In [1]: import numpy as np

In [2]: np.set_printoptions(precision=3, suppress=True, linewidth=140, sign=" ")

In [3]: F = np.array([[1, 1, 1, 1], [1, 0, 0, 2], [3, 1, 1, 5]])

In [4]: F
Out[4]: 
array([[ 1,  1,  1,  1],
       [ 1,  0,  0,  2],
       [ 3,  1,  1,  5]])

In [5]: np.unique(F.round(6), axis=0).shape
Out[5]: (3, 4)

In [6]: round(float(np.trace(np.linalg.pinv(F) @ F)), 3)
Out[6]: 2.0

In [7]: np.abs(np.diag(np.linalg.qr(F)[1])) > 1e-9
Out[7]: array([ True,  True, False])

In [8]: left, sigma, vt = np.linalg.svd(F)

In [9]: V = vt[:(sigma > 1e-8).sum()]

In [10]: rng = np.random.default_rng(494675)

In [11]: vec = F[1] + 4 * F[2] + rng.integers(2) * np.eye(4)[1]

In [12]: vec
Out[12]: array([ 13.,   5.,   4.,  22.])

In [13]: np.allclose(V.T @ V @ vec, vec)
Out[13]: False

In [14]: np.diag(V.T @ V)
Out[14]: array([ 0.273,  0.455,  0.455,  0.818])

In [15]: J = np.load("mat.npy")

In [16]: J
Out[16]: 
array([[ 0.5, -0.5, -0.5, -0.5],
       [-0.5,  0.5, -0.5, -0.5],
       [-0.5, -0.5,  0.5, -0.5],
       [-0.5, -0.5, -0.5,  0.5]])

In [17]: # keeps lengths

In [18]: P = np.triu(np.array([[5, -5, -5, -1], [-2, 3, 2, -1], [-5, -3, -3, -3], [-3, 5, -2, 2]]), 1) + np.eye(4)

In [19]: B = P @ J @ np.linalg.inv(P)

In [20]: np.trace(B), np.trace(J)
Out[20]: (np.float64(2.0), np.float64(2.0))

In [21]: np.round(np.linalg.det(B), 3)
Out[21]: np.float64(-1.0)

In [22]: np.linalg.matrix_rank(B)
Out[22]: np.int64(4)
